$ ipython --no-banner

In [1]: import numpy as np

In [2]: import numpy.linalg as la

In [3]: np.set_printoptions(suppress=True, linewidth=160)

In [4]: rnd = lambda a: np.round(a, 4) + 0

In [5]: A = np.array([[-6, -9, -9, -6], [-6, -9, -9, -6], [-4, -6, -6, -4]])

In [6]: print(A)
[[-6 -9 -9 -6]
 [-6 -9 -9 -6]
 [-4 -6 -6 -4]]

In [7]: # row 1 repeats row 0

In [8]: print([round(float(x), 4) for x in la.svd(A, compute_uv=False)[:3]])
[23.9165, 0.0, 0.0]

In [9]: other = A / np.sqrt((A ** 2).mean(axis=1, keepdims=True))

In [10]: print(la.matrix_rank(A - A.mean(axis=1, keepdims=True)))
1

In [11]: print(A - A.mean(axis=1, keepdims=True))
[[ 1.5 -1.5 -1.5  1.5]
 [ 1.5 -1.5 -1.5  1.5]
 [ 1.  -1.  -1.   1. ]]

In [12]: f, g = A[0], A[1]

In [13]: print(f @ g)
234

In [14]: pr = (f @ g) / (f @ f) * f

In [15]: print(rnd(la.norm(f + g) ** 2 + la.norm(f - g) ** 2))
936.0

In [16]: print(pr)
[-6. -9. -9. -6.]

In [17]: print(g - pr)
[0. 0. 0. 0.]

In [18]: print(la.matrix_rank(np.outer(f, g)))
1

In [19]: def softmax(z):
    ...:     e = np.exp(z - z.max(axis=-1, keepdims=True))
    ...:     return e / e.sum(axis=-1, keepdims=True)
    ...: 

In [20]: print(rnd(softmax(A).sum(axis=1)))
[1. 1. 1.]

In [21]: print(rnd(softmax(A[1])))
[0.4763 0.0237 0.0237 0.4763]

In [22]: print(rnd(softmax(A[1] + 4)))
[0.4763 0.0237 0.0237 0.4763]

In [23]: att = A @ A.T / np.sqrt(4)

In [24]: print(rnd(softmax(att)))
[[0.5 0.5 0. ]
 [0.5 0.5 0. ]
 [0.5 0.5 0. ]]

In [25]: print(rnd(softmax(att + np.triu(np.full(att.shape, -np.inf), 1))))
[[1.  0.  0. ]
 [0.5 0.5 0. ]
 [0.5 0.5 0. ]]

In [26]: print(softmax(att).round(6).argmax(axis=1))
[0 0 0]

In [27]: print(softmax(att)[1] @ A)
[-6. -9. -9. -6.]

In [28]: r = la.matrix_rank(A)

In [29]: print(r)
1

In [30]: ns = la.svd(A)[2][r:].T

In [31]: print([int(la.matrix_rank(A[:i])) for i in range(1, len(A) + 1)])
[1, 1, 1]

In [32]: print(np.allclose(A @ ns, 0))
True

In [33]: print(rnd(ns @ ns.T))
[[ 0.8462 -0.2308 -0.2308 -0.1538]
 [-0.2308  0.6538 -0.3462 -0.2308]
 [-0.2308 -0.3462  0.6538 -0.2308]
 [-0.1538 -0.2308 -0.2308  0.8462]]

In [34]: print(rnd(A @ ns))
[[0. 0. 0.]
 [0. 0. 0.]
 [0. 0. 0.]]

In [35]: print(ns.shape)
(4, 3)

In [36]: print(la.matrix_rank(A.T @ A), la.matrix_rank(A @ A.T))
1 1
